In [1]: import numpy as np

In [2]: import numpy.linalg as la

In [3]: np.set_printoptions(suppress=True, linewidth=160)

In [4]: A = np.loadtxt("a.csv", delimiter=",")

In [5]: A.round(2)
Out[5]: 
array([[ 0.38, -0.23, -2.23,  1.95],
       [ 0.63,  2.58,  0.83,  1.13],
       [ 2.77, -0.07, -0.45, -1.06],
       [-0.88,  1.52, -1.77, -1.67]])

In [6]: rng = np.random.default_rng(895283)

In [7]: lab = rng.permutation(4)

In [8]: lab
Out[8]: array([0, 2, 1, 3])

In [9]: A2 = A[lab][:, lab]

In [10]: A2.round(2)
Out[10]: 
array([[ 0.38, -2.23, -0.23,  1.95],
       [ 2.77, -0.45, -0.07, -1.06],
       [ 0.63,  0.83,  2.58,  1.13],
       [-0.88, -1.77,  1.52, -1.67]])

In [11]: np.round(np.sort(np.abs(la.eigvals(A2))), 2)
Out[11]: array([3., 3., 3., 3.])

In [12]: np.round(np.diag(A2), 2)
Out[12]: array([ 0.38, -0.45,  2.58, -1.67])

In [13]: np.round(np.trace(A2), 2)
Out[13]: np.float64(0.84)

In [14]: x0 = np.array([-2, 1, 0, 2])

In [15]: rhs = A @ x0

In [16]: rhs.round(2)
Out[16]: array([ 2.92,  3.58, -7.73, -0.07])

In [17]: np.round(la.solve(A.T, A[3]), 2)
Out[17]: array([-0.,  0.,  0.,  1.])

In [18]: np.round(la.solve(A, rhs), 2)
Out[18]: array([-2.,  1., -0.,  2.])

In [19]: np.round(la.solve(A, rhs + A[:, 2]), 2)
Out[19]: array([-2.,  1.,  1.,  2.])

In [20]: t = np.radians(72)

In [21]: R = np.eye(4)

In [22]: R[2, 2] = R[0, 0] = np.cos(t)

In [23]: R[2, 0], R[0, 2] = -np.sin(t), np.sin(t)

In [24]: R.round(2)
Out[24]: 
array([[ 0.31,  0.  ,  0.95,  0.  ],
       [ 0.  ,  1.  ,  0.  ,  0.  ],
       [-0.95,  0.  ,  0.31,  0.  ],
       [ 0.  ,  0.  ,  0.  ,  1.  ]])

In [25]: A2 = A @ R.T

In [26]: np.round(la.det(R), 2), np.round(np.trace(R), 2)
Out[26]: (np.float64(1.0), np.float64(2.62))

In [27]: np.round(R @ R.T, 2) + 0
Out[27]: 
array([[1., 0., 0., 0.],
       [0., 1., 0., 0.],
       [0., 0., 1., 0.],
       [0., 0., 0., 1.]])

In [28]: R[:, 3] @ R[:, 2]
Out[28]: np.float64(0.0)

In [29]: np.round(la.pinv(R), 2)
Out[29]: 
array([[ 0.31,  0.  , -0.95,  0.  ],
       [ 0.  ,  1.  ,  0.  ,  0.  ],
       [ 0.95,  0.  ,  0.31,  0.  ],
       [ 0.  ,  0.  ,  0.  ,  1.  ]])

In [30]: np.allclose(A, A.T)
Out[30]: False

In [31]: np.round((A + A.T) / 2, 2)
Out[31]: 
array([[ 0.38,  0.2 ,  0.27,  0.54],
       [ 0.2 ,  2.58,  0.38,  1.32],
       [ 0.27,  0.38, -0.45, -1.41],
       [ 0.54,  1.32, -1.41, -1.67]])

In [32]: round(np.abs(la.eigvals(A)).max(), 2)
Out[32]: np.float64(3.0)

In [33]: round(la.det(A), 2)
Out[33]: np.float64(-81.0)

In [34]: E = np.loadtxt("data.csv", delimiter=",")

In [35]: E
Out[35]: 
array([[ -0.95,   5.  ,  -6.5 ],
       [ -2.03,   5.34,  -5.95],
       [ -0.05,   4.83,  -6.79],
       [ -1.9 ,   3.38,  -5.56],
       [ 12.53, -10.13,  16.63],
       [ 13.95, -11.83,  15.91],
       [ -1.74,   5.11,  -6.41],
       [ 14.05, -11.03,  16.77],
       [ -2.75,   4.92,  -6.64],
       [ 12.49, -10.88,  16.07],
       [ 13.41, -12.15,  16.76]])

In [36]: Z = E[[3, 6]].astype(float)

In [37]: for _ in range(3):
    ...:     lab = la.norm(E[:, None] - Z, axis=-1).argmin(axis=1)
    ...:     Z = np.array([E[lab == j].mean(axis=0) for j in range(2)])
    ...: 

In [38]: lab
Out[38]: array([1, 1, 1, 1, 0, 0, 1, 0, 1, 0, 0])

In [39]: np.round(Z[1] - Z[0], 2)
Out[39]: array([-14.86,  15.97, -22.74])
